>>> import numpy as np
>>> from numpy import linalg as LA
>>> np.set_printoptions(precision=3, suppress=True, linewidth=200, floatmode="fixed")
>>> def rd(a):
...     return np.round(a, 3) + 0
... 
>>> W0 = np.load("block4.npy")
>>> print(W0)
[[ 2.000 -1.000  1.000  1.000]
 [ 0.000  3.000 -1.000 -1.000]
 [ 1.000  1.000  1.000  0.000]
 [-1.000  1.000 -1.000  0.000]]
>>> t3 = np.stack([W0, -2 * W0, W0[::-1]])
>>> print(t3.sum(axis=0))
[[-3.000  2.000 -2.000 -1.000]
 [ 1.000 -2.000  2.000  1.000]
 [-1.000  2.000 -2.000 -1.000]
 [ 3.000 -2.000  2.000  1.000]]
>>> print(np.einsum("bij,cij->bc", t3, t3))
[[ 24.000 -48.000  -4.000]
 [-48.000  96.000   8.000]
 [ -4.000   8.000  24.000]]
>>> print(LA.matrix_rank(t3.reshape(3, -1)))
2
>>> hat = np.triu(np.array([[0, 1, 2, 0], [1, 0, 0, 2], [2, 0, 0, 2], [2, 1, 1, 1]]), 1) + np.eye(4)
>>> M2 = hat @ W0 @ LA.inv(hat)
>>> print(rd(np.poly(M2)))
[  1.000  -6.000  13.000 -12.000   4.000]
>>> print(rd(LA.det(W0[::-1])))
4.0
>>> print(np.einsum("ij,ji->", W0, W0))
10.0
>>> print(np.einsum("ii->", W0))
6.0
>>> print(rd(np.poly(W0)))
[  1.000  -6.000  13.000 -12.000   4.000]
>>> print(np.kron(np.eye(2, dtype=int), W0))
[[ 2.000 -1.000  1.000  1.000  0.000 -0.000  0.000  0.000]
 [ 0.000  3.000 -1.000 -1.000  0.000  0.000 -0.000 -0.000]
 [ 1.000  1.000  1.000  0.000  0.000  0.000  0.000  0.000]
 [-1.000  1.000 -1.000  0.000 -0.000  0.000 -0.000  0.000]
 [ 0.000 -0.000  0.000  0.000  2.000 -1.000  1.000  1.000]
 [ 0.000  0.000 -0.000 -0.000  0.000  3.000 -1.000 -1.000]
 [ 0.000  0.000  0.000  0.000  1.000  1.000  1.000  0.000]
 [-0.000  0.000 -0.000  0.000 -1.000  1.000 -1.000  0.000]]
>>> print(rd(LA.det(W0.T)))
4.0
>>> print(rd(LA.eigvals(W0)))
[1.000 2.000 2.000 1.000]
>>> u = np.array([-3, 0, 2, -1])
>>> M2 = W0 + np.outer(u, np.eye(4)[0])
>>> print(LA.matrix_rank(M2 - W0))
1
>>> print(LA.matrix_rank(LA.inv(M2) - LA.inv(W0), tol=1e-8))
1
>>> print(rd(LA.det(M2) / LA.det(W0)), rd(1 + LA.solve(W0, u)[0]))
-1.0 -1.0
>>> print(M2)
[[-1.000 -1.000  1.000  1.000]
 [ 0.000  3.000 -1.000 -1.000]
 [ 3.000  1.000  1.000  0.000]
 [-2.000  1.000 -1.000  0.000]]
>>> Uu, sigma, Vh = LA.svd(W0, full_matrices=False)
>>> print(rd(Vh @ Vh.T))
[[1.000 0.000 0.000 0.000]
 [0.000 1.000 0.000 0.000]
 [0.000 0.000 1.000 0.000]
 [0.000 0.000 0.000 1.000]]
>>> print(rd(np.abs(Vh[0])))
[0.359 0.777 0.409 0.317]
>>> print(rd(Uu.T @ Uu))
[[1.000 0.000 0.000 0.000]
 [0.000 1.000 0.000 0.000]
 [0.000 0.000 1.000 0.000]
 [0.000 0.000 0.000 1.000]]
>>> print(Uu.shape, sigma.shape, Vh.shape)
(4, 4) (4,) (4, 4)
>>> print(rd(sigma))
[4.082 2.546 0.785 0.490]
>>> print(rd(sigma / sigma[0]))
[1.000 0.624 0.192 0.120]
